$ python3 -q
>>> import numpy as np
>>> from numpy import linalg as LA
>>> np.set_printoptions(precision=3, suppress=True, linewidth=200)
>>> def rnd(a):
...     return np.round(a, 3) + 0
... 
>>> E = np.load("arr.npy")
>>> print(E)
[[-3.  5.  0.  0.]
 [ 5.  3.  5.  0.]
 [ 0.  5. -2.  5.]
 [ 0.  0.  5.  0.]]
>>> # equal to its transpose
>>> blk = np.stack([E, 3 * E, E[::-1]])
>>> print(LA.matrix_rank(blk))
[4 4 4]
>>> print(rnd(LA.det(blk)))
[  850. 68850.   850.]
>>> print((blk @ E.T).shape)
(3, 4, 4)
>>> mat = np.array([[53, -9, -30, 30],
...     [-9, 30, -2, -13],
...     [-30, -2, 38, -14],
...     [30, -13, -14, 54]])
>>> w1 = np.array([[4, 5, 2, 1, 4, 1],
...     [5, 4, 2, 2, 1, 4],
...     [0, 1, 4, 2, 2, 0],
...     [0, 4, 1, 1, 2, 4]])
>>> b = np.array([3, 2, 2, -2, 4, 5])
>>> hid = np.maximum(mat @ w1 + b, 0)
>>> print((hid > 0).astype(int))
[[1 1 0 1 1 1]
 [1 1 1 1 0 1]
 [0 0 1 1 0 0]
 [1 1 1 1 1 1]]
>>> print((hid > 0).mean(axis=0))
[0.75 0.75 0.75 1.   0.5  0.75]
>>> C = np.array([[-4, -9, -3],
...     [-8, 1, -8],
...     [-3, 0, 0],
...     [-5, 4, 8],
...     [-6, 6, -1],
...     [9, 5, 5]])
>>> print((hid @ C).round(6).argmax(axis=1))
[1 2 2 1]
>>> feats = np.loadtxt("dump.csv", delimiter=",")
>>> print(feats)
[[ 0.921  1.01   1.528 -0.636]
 [-0.042 -0.918 -1.529  0.526]
 [ 0.072 -0.267  0.843  0.196]
 [ 0.085  0.388  1.738 -1.101]
 [ 0.48   0.176  0.25  -0.24 ]
 [ 0.126  0.785 -3.288 -0.216]
 [-0.565 -0.123 -1.715 -0.178]
 [-0.052  0.867  4.197  0.977]
 [-0.127  2.201 -0.309  1.356]
 [ 0.024  0.664 -0.837 -0.064]
 [ 0.682 -2.796 -5.485 -0.272]
 [-0.619 -0.238  2.64  -0.587]
 [ 0.126 -0.529 -1.543 -0.391]
 [ 0.078 -4.492  4.498 -0.348]
 [ 0.251 -0.674  1.083  0.678]
 [-0.322  0.003 -3.453 -0.332]
 [ 0.051  0.258  4.175 -1.301]
 [-0.291 -3.237 -4.399 -1.664]
 [ 0.396 -1.151  3.368 -0.671]
 [ 0.282  2.303 -2.689 -0.326]
 [ 0.091 -1.878  0.893 -0.621]
 [ 0.054 -0.269  5.612 -1.273]
 [-0.041  0.235 -0.6    0.438]
 [ 0.    -0.029 -0.616 -0.388]
 [-0.631  1.741  1.086  0.546]
 [-0.068 -3.899 -1.095  0.235]]
>>> r0, v = mat[0], mat[1]
>>> print(r0 @ v)
-1077
>>> print(r0 @ r0)
4690
>>> p = (r0 @ v) / (r0 @ r0) * r0
>>> print(rnd((v - p) @ r0))
0.0
>>> print(rnd(LA.norm(r0 + v) ** 2 + LA.norm(r0 - v) ** 2))
11688.0
>>> print(np.outer(r0, v))
[[-477 1590 -106 -689]
 [  81 -270   18  117]
 [ 270 -900   60  390]
 [-270  900  -60 -390]]
>>> print(rnd(v - p))
[ 3.171 27.933 -8.889 -6.111]
